% python3 -q
>>> import numpy as np
>>> np.set_printoptions(precision=2, suppress=True, linewidth=200, floatmode="fixed")
>>> C = np.array([[1, 3, 2, 3], [3, 3, 0, 3], [0, 2, 2, 3]])
>>> arr = np.repeat(C, 13 // 3, axis=0)
>>> rng = np.random.default_rng(57)
>>> arr = arr + 0.1 * rng.normal(size=arr.shape)
>>> arr
array([[ 1.03,  3.05,  2.16,  3.13],
       [ 1.02,  3.04,  1.88,  2.96],
       [ 1.03,  3.08,  1.92,  2.92],
       [ 1.05,  3.07,  1.89,  3.03],
       [ 3.13,  3.00,  0.09,  3.10],
       [ 2.93,  2.96, -0.13,  2.89],
       [ 2.98,  3.07,  0.05,  2.95],
       [ 2.83,  3.00,  0.09,  3.04],
       [ 0.05,  2.20,  2.15,  2.98],
       [-0.22,  2.12,  1.95,  3.05],
       [-0.09,  2.04,  1.91,  3.04],
       [-0.07,  1.96,  1.92,  3.04]])
>>> P = arr @ np.linalg.solve(arr.T @ arr, arr.T)
>>> np.allclose(P @ P, P)
True
>>> round(np.trace(P), 2)
np.float64(4.0)
>>> P @ arr[:, 3]
array([3.13, 2.96, 2.92, 3.03, 3.10, 2.89, 2.95, 3.04, 2.98, 3.05, 3.04, 3.04])
>>> np.round(np.linalg.eigvalsh(P), 2) + 0
array([0.00, 0.00, 0.00, 0.00, 0.00, 0.00, 0.00, 0.00, 1.00, 1.00, 1.00, 1.00])
>>> X = np.array([[2, 0, 0, 0, 0],
...     [0, 2, 0, 0, 0],
...     [0, 0, 0, 0, 0],
...     [0, 0, 0, 3, 0],
...     [0, 0, 0, 0, -3]])
>>> X
array([[ 2,  0,  0,  0,  0],
       [ 0,  2,  0,  0,  0],
       [ 0,  0,  0,  0,  0],
       [ 0,  0,  0,  3,  0],
       [ 0,  0,  0,  0, -3]])
>>> # null space of dimension 1
>>> w, V = np.linalg.eigh(X)
>>> np.linalg.eigvalsh(X + 5 * np.eye(5))
array([2.00, 5.00, 7.00, 7.00, 8.00])
>>> V.T @ X @ V
array([[-3.00,  0.00,  0.00,  0.00,  0.00],
       [ 0.00,  0.00,  0.00,  0.00,  0.00],
       [ 0.00,  0.00,  2.00,  0.00,  0.00],
       [ 0.00,  0.00,  0.00,  2.00,  0.00],
       [ 0.00,  0.00,  0.00,  0.00,  3.00]])
>>> V.T @ V
array([[1.00, 0.00, 0.00, 0.00, 0.00],
       [0.00, 1.00, 0.00, 0.00, 0.00],
       [0.00, 0.00, 1.00, 0.00, 0.00],
       [0.00, 0.00, 0.00, 1.00, 0.00],
       [0.00, 0.00, 0.00, 0.00, 1.00]])
>>> w.sum(), np.trace(X)
(np.float64(4.0), np.int64(4))
>>> np.abs(V[:, -1])
array([0.00, 0.00, 0.00, 1.00, 0.00])
